>>> import numpy as np
>>> np.set_printoptions(precision=3, suppress=True, linewidth=100, floatmode="fixed")
>>> def rnd(a):
...     return np.round(a, 3) + 0
... 
>>> J = np.diag(np.array([-1, 6, 1, -7, -5, 7, 5, 9])) + 2 * np.eye(8, k=1) + 2 * np.eye(8, k=-1)
>>> J
array([[-1.000,  2.000,  0.000,  0.000,  0.000,  0.000,  0.000,  0.000],
       [ 2.000,  6.000,  2.000,  0.000,  0.000,  0.000,  0.000,  0.000],
       [ 0.000,  2.000,  1.000,  2.000,  0.000,  0.000,  0.000,  0.000],
       [ 0.000,  0.000,  2.000, -7.000,  2.000,  0.000,  0.000,  0.000],
       [ 0.000,  0.000,  0.000,  2.000, -5.000,  2.000,  0.000,  0.000],
       [ 0.000,  0.000,  0.000,  0.000,  2.000,  7.000,  2.000,  0.000],
       [ 0.000,  0.000,  0.000,  0.000,  0.000,  2.000,  5.000,  2.000],
       [ 0.000,  0.000,  0.000,  0.000,  0.000,  0.000,  2.000,  9.000]])
>>> O, R = np.linalg.qr(J)
>>> rnd(np.abs(np.diag(R)))
array([2.236, 4.899, 2.074, 4.127, 4.578, 7.339, 4.761, 7.359])
>>> print(rnd(abs(R[0, 0])), rnd(np.linalg.norm(J[:, 0])))
2.236 2.236
>>> print(O.shape, R.shape)
(8, 8) (8, 8)
>>> W0 = np.load("sample14.npy")
>>> W0
array([[ -0.900,  -0.100,  -1.500,  -0.200, -11.000],
       [  1.400,  -0.400,   0.000,  -0.300,   2.000],
       [  0.300,  -0.300,   0.100,   1.000,  18.000],
       [  1.600,   0.600,  -0.200,   0.400,  -1.000],
       [ -1.200,  -0.800,  -0.600,   0.400,  -1.000]])
>>> t3 = np.stack([W0, -2 * W0, W0[::-1]])
>>> t3.shape
(3, 5, 5)
>>> np.linalg.matrix_rank(t3)
array([5, 5, 5])
>>> (t3 @ W0.T).shape
(3, 5, 5)
>>> print(rnd(t3.sum(axis=0)))
[[ -0.300  -0.700   0.900   0.600  10.000]
 [  0.200   1.000  -0.200   0.700  -3.000]
 [  0.000   0.000   0.000   0.000   0.000]
 [ -0.200  -1.000   0.200  -0.700   3.000]
 [  0.300   0.700  -0.900  -0.600 -10.000]]
>>> W = np.array([[-1, 1, 1], [2, -1, -1], [0, 0, -1], [2, 2, 2], [1, -1, -1]])
>>> b = np.array([0, 2, 1])
>>> act = np.maximum(W0 @ W + b, 0)
>>> print((act > 0).mean(axis=0))
[0.200 0.800 0.800]
>>> rnd(act)
array([[ 0.000, 11.800, 12.300],
       [ 0.000,  1.200,  0.200],
       [19.100,  0.000,  0.000],
       [ 0.000,  4.800,  4.000],
       [ 0.000,  3.400,  3.000]])
>>> basis = np.array([[0, -1, 4], [-4, 4, 2], [4, -1, 3]])
>>> rnd(act @ basis)
array([[  2.000,  34.900,  60.500],
       [ -4.000,   4.600,   3.000],
       [  0.000, -19.100,  76.400],
       [ -3.200,  15.200,  21.600],
       [ -1.600,  10.600,  15.800]])
>>> (act @ basis).round(6).argmax(axis=1)
array([2, 1, 2, 2, 2])
>>> W @ basis
array([[ 0,  4,  1],
       [ 0, -5,  3],
       [-4,  1, -3],
       [ 0,  4, 18],
       [ 0, -4, -1]])
>>> B = W0 / np.sqrt((W0 ** 2).mean(axis=1, keepdims=True))
>>> np.linalg.matrix_rank(W0 - W0.mean(axis=1, keepdims=True))
np.int64(4)
>>> rnd(B[2])
array([ 0.037, -0.037,  0.012,  0.124,  2.232])
>>> rnd(np.linalg.norm(B, axis=1))
array([2.236, 2.236, 2.236, 2.236, 2.236])
>>> np.linalg.matrix_rank(B) == np.linalg.matrix_rank(W0)
np.True_
>>> mat = np.load("w.npy")
>>> print(mat)
[[0 1 0 0 0 0]
 [4 5 0 0 0 0]
 [3 3 0 0 0 0]
 [0 0 0 1 0 0]
 [0 0 4 5 0 0]
 [0 0 3 3 0 0]
 [0 0 0 0 0 1]
 [0 0 0 0 4 5]
 [0 0 0 0 3 3]]
>>> rnd(np.abs(np.linalg.svd(mat)[2][-1]))
array([0.000, 0.000, 0.000, 0.000, 0.765, 0.644])
>>> print(round(np.log10(np.linalg.cond(mat))))
1
>>> print(rnd(np.linalg.norm(mat, 2) / np.linalg.norm(mat)))
0.575
